$ python3 -q
>>> import numpy as np
>>> from numpy import linalg as LA
>>> np.set_printoptions(precision=3, suppress=True, linewidth=100)
>>> rnd = lambda a: np.round(a, 3) + 0
>>> X = np.array([[-5, 0, 0, 0], [0, 3, 0, 0], [0, 0, -2, 0], [0, 0, 0, 6]])
>>> # 4 groups of indices that never mix
>>> r0 = np.array([1, 2, 2, 0])
>>> B = X + np.outer(r0, np.eye(4)[2])
>>> print(LA.matrix_rank(B - X))
1
>>> rnd(LA.det(B) / LA.det(X)), rnd(1 + LA.solve(X, r0)[2])
(np.float64(0.0), np.float64(0.0))
>>> B
array([[-5.,  0.,  1.,  0.],
       [ 0.,  3.,  2.,  0.],
       [ 0.,  0.,  0.,  0.],
       [ 0.,  0.,  0.,  6.]])
>>> [int(LA.matrix_rank(LA.matrix_power(X, p))) for p in range(1, 5)]
[4, 4, 4, 4]
>>> LA.matrix_power(X - np.diag(np.diag(X)), 4)
array([[0, 0, 0, 0],
       [0, 0, 0, 0],
       [0, 0, 0, 0],
       [0, 0, 0, 0]])
>>> rnd(LA.eigvalsh(X).min())
np.float64(-5.0)
>>> [round(float(LA.det(X[:i, :i])), 2) + 0 for i in range(1, 5)]
[-5.0, -15.0, 30.0, 180.0]
>>> E = np.load("case2.npy")
>>> E
array([[ 1., -1.,  0.,  0.,  0.],
       [-1.,  1., -1.,  0.,  0.],
       [ 0., -1.,  1., -1.,  0.],
       [ 0.,  0., -1., -2., -1.],
       [ 0.,  0.,  0., -1.,  0.]])
>>> # equal to its transpose
>>> rng = np.random.default_rng(2457)
>>> idx = rng.permutation(5)
>>> idx
array([2, 1, 0, 3, 4])
>>> B = E[idx][:, idx]
>>> np.allclose(B, E)
False
>>> B
array([[ 1., -1.,  0., -1.,  0.],
       [-1.,  1., -1.,  0.,  0.],
       [ 0., -1.,  1.,  0.,  0.],
       [-1.,  0.,  0., -2., -1.],
       [ 0.,  0.,  0., -1.,  0.]])
>>> print(np.trace(B))
1.0
>>> print(rnd(np.sort(np.abs(LA.eigvals(B)))))
[0.345 0.363 1.206 2.483 2.671]
>>> rnd(LA.det(B)), rnd(LA.det(E[idx]))
(np.float64(1.0), np.float64(-1.0))
>>> np.diag(B)
array([ 1.,  1.,  1., -2.,  0.])
>>> np.all(LA.eigvalsh(B) > 0)
np.False_
>>> [round(float(LA.det(B[:i, :i])), 2) + 0 for i in range(1, 6)]
[1.0, 0.0, -1.0, 2.0, 1.0]
>>> x0 = np.array([0, 0, 2, 1, -1])
>>> rhs = E @ x0
>>> coef, lr = np.zeros(5), 1 / LA.norm(E, 2) ** 2
>>> for i in range(6):
...     coef -= lr * E.T @ (E @ coef - rhs)
...     if i % 2 == 0: print(i, round(LA.norm(E @ coef - rhs), 3))
... 
0 1.032
2 0.775
4 0.662
>>> rnd(LA.cond(E))
np.float64(7.744)
>>> vals, vecs = LA.eig(E)
>>> rnd(np.sort(LA.eigvals(E @ E)))
array([0.119, 0.132, 1.454, 6.163, 7.132])
>>> rnd(E @ vecs[:, 0] - vals[0] * vecs[:, 0])
array([0., 0., 0., 0., 0.])
>>> B = E + rng.integers(-2, 3, (5, 3)) @ rng.integers(-2, 3, (3, 5))
>>> B
array([[  7.,  -3.,   4.,   5.,   5.],
       [-10.,   7.,  -6.,  -7.,  -8.],
       [  0.,   1.,  -1.,  -2.,  -3.],
       [  5.,  -6.,   0.,   1.,   3.],
       [ -4.,   0.,  -4.,  -5.,  -4.]])
>>> np.abs(B - E).sum(axis=1)
array([22., 35.,  8., 19., 16.])
>>> rnd(LA.svd(B - E, compute_uv=False))
array([22.287,  5.11 ,  2.675,  0.   ,  0.   ])
>>> arr = np.diag(10 * np.array([-2, 1, -3, -3, -2, 1, 2, 3, 3, -2])) + np.array([[-1, -8, 3, -6, 0, 4, 6, 2, 5, 2],
...     [-1, -3, -6, -6, 4, -4, -6, -1, -7, 0],
...     [1, -3, 8, 8, -5, 1, 0, -1, 0, 6],
...     [6, 3, 9, -3, 3, 1, 0, 6, -4, 1],
...     [8, 7, -5, 3, 6, -7, 9, -9, 9, -6],
...     [-6, 6, 9, -1, 8, 6, 6, -1, 2, -5],
...     [-8, 2, 9, 2, 1, -7, -7, 0, -2, -3],
...     [-4, -1, 6, -1, -5, -4, -7, -9, -3, 0],
...     [8, 3, -4, 0, 6, -9, -2, -6, -5, -4],
...     [-6, 8, 0, 4, 0, -4, -6, -9, 5, 2]])
>>> arr
array([[-21,  -8,   3,  -6,   0,   4,   6,   2,   5,   2],
       [ -1,   7,  -6,  -6,   4,  -4,  -6,  -1,  -7,   0],
       [  1,  -3, -22,   8,  -5,   1,   0,  -1,   0,   6],
       [  6,   3,   9, -33,   3,   1,   0,   6,  -4,   1],
       [  8,   7,  -5,   3, -14,  -7,   9,  -9,   9,  -6],
       [ -6,   6,   9,  -1,   8,  16,   6,  -1,   2,  -5],
       [ -8,   2,   9,   2,   1,  -7,  13,   0,  -2,  -3],
       [ -4,  -1,   6,  -1,  -5,  -4,  -7,  21,  -3,   0],
       [  8,   3,  -4,   0,   6,  -9,  -2,  -6,  25,  -4],
       [ -6,   8,   0,   4,   0,  -4,  -6,  -9,   5, -18]])
>>> idx = rng.permutation(10)
>>> print(idx)
[0 6 4 9 1 2 8 3 7 5]
>>> B = arr[idx][:, idx]
>>> B
array([[-21,   6,   0,   2,  -8,   3,   5,  -6,   2,   4],
       [ -8,  13,   1,  -3,   2,   9,  -2,   2,   0,  -7],
       [  8,   9, -14,  -6,   7,  -5,   9,   3,  -9,  -7],
       [ -6,  -6,   0, -18,   8,   0,   5,   4,  -9,  -4],
       [ -1,  -6,   4,   0,   7,  -6,  -7,  -6,  -1,  -4],
       [  1,   0,  -5,   6,  -3, -22,   0,   8,  -1,   1],
       [  8,  -2,   6,  -4,   3,  -4,  25,   0,  -6,  -9],
       [  6,   0,   3,   1,   3,   9,  -4, -33,   6,   1],
       [ -4,  -7,  -5,   0,  -1,   6,  -3,  -1,  21,  -4],
       [ -6,   6,   8,  -5,   6,   9,   2,  -1,  -1,  16]])
>>> np.diag(B)
array([-21,  13, -14, -18,   7, -22,  25, -33,  21,  16])
>>> rnd(np.sort(np.abs(LA.eigvals(B))))
array([ 8.486, 12.165, 14.957, 14.957, 18.92 , 20.273, 24.101, 24.101, 28.272, 36.64 ])
>>> np.allclose(B, arr)
False
>>> np.trace(B)
np.int64(-26)
>>> left, sigma, VT = LA.svd(arr, full_matrices=False)
>>> rnd(np.abs(VT[0]))
array([0.198, 0.072, 0.464, 0.603, 0.163, 0.208, 0.005, 0.396, 0.364, 0.131])
>>> left.shape, sigma.shape, VT.shape
((10, 10), (10,), (10, 10))
>>> rnd(left.T @ left)
array([[1., 0., 0., 0., 0., 0., 0., 0., 0., 0.],
       [0., 1., 0., 0., 0., 0., 0., 0., 0., 0.],
       [0., 0., 1., 0., 0., 0., 0., 0., 0., 0.],
       [0., 0., 0., 1., 0., 0., 0., 0., 0., 0.],
       [0., 0., 0., 0., 1., 0., 0., 0., 0., 0.],
       [0., 0., 0., 0., 0., 1., 0., 0., 0., 0.],
       [0., 0., 0., 0., 0., 0., 1., 0., 0., 0.],
       [0., 0., 0., 0., 0., 0., 0., 1., 0., 0.],
       [0., 0., 0., 0., 0., 0., 0., 0., 1., 0.],
       [0., 0., 0., 0., 0., 0., 0., 0., 0., 1.]])
>>> print(rnd(VT @ VT.T))
[[1. 0. 0. 0. 0. 0. 0. 0. 0. 0.]
 [0. 1. 0. 0. 0. 0. 0. 0. 0. 0.]
 [0. 0. 1. 0. 0. 0. 0. 0. 0. 0.]
 [0. 0. 0. 1. 0. 0. 0. 0. 0. 0.]
 [0. 0. 0. 0. 1. 0. 0. 0. 0. 0.]
 [0. 0. 0. 0. 0. 1. 0. 0. 0. 0.]
 [0. 0. 0. 0. 0. 0. 1. 0. 0. 0.]
 [0. 0. 0. 0. 0. 0. 0. 1. 0. 0.]
 [0. 0. 0. 0. 0. 0. 0. 0. 1. 0.]
 [0. 0. 0. 0. 0. 0. 0. 0. 0. 1.]]
>>> rnd(left.T @ arr @ VT.T)
array([[44.715,  0.   ,  0.   ,  0.   ,  0.   ,  0.   ,  0.   ,  0.   ,  0.   ,  0.   ],
       [ 0.   , 34.652,  0.   ,  0.   ,  0.   ,  0.   ,  0.   ,  0.   ,  0.   ,  0.   ],
       [ 0.   ,  0.   , 32.44 ,  0.   ,  0.   ,  0.   ,  0.   ,  0.   ,  0.   ,  0.   ],
       [ 0.   ,  0.   ,  0.   , 23.473,  0.   ,  0.   ,  0.   ,  0.   ,  0.   ,  0.   ],
       [ 0.   ,  0.   ,  0.   ,  0.   , 22.794,  0.   ,  0.   ,  0.   ,  0.   ,  0.   ],
       [ 0.   ,  0.   ,  0.   ,  0.   ,  0.   , 21.669,  0.   ,  0.   ,  0.   ,  0.   ],
       [ 0.   ,  0.   ,  0.   ,  0.   ,  0.   ,  0.   , 18.827,  0.   ,  0.   ,  0.   ],
       [ 0.   ,  0.   ,  0.   ,  0.   ,  0.   ,  0.   ,  0.   , 13.844,  0.   ,  0.   ],
       [ 0.   ,  0.   ,  0.   ,  0.   ,  0.   ,  0.   ,  0.   ,  0.   ,  9.878,  0.   ],
       [ 0.   ,  0.   ,  0.   ,  0.   ,  0.   ,  0.   ,  0.   ,  0.   ,  0.   ,  3.552]])
>>> rnd(np.cumsum(sigma ** 2) / np.sum(sigma ** 2))
array([0.31 , 0.496, 0.659, 0.745, 0.825, 0.898, 0.953, 0.983, 0.998, 1.   ])
>>> rnd(sigma / sigma[0])
array([1.   , 0.775, 0.725, 0.525, 0.51 , 0.485, 0.421, 0.31 , 0.221, 0.079])
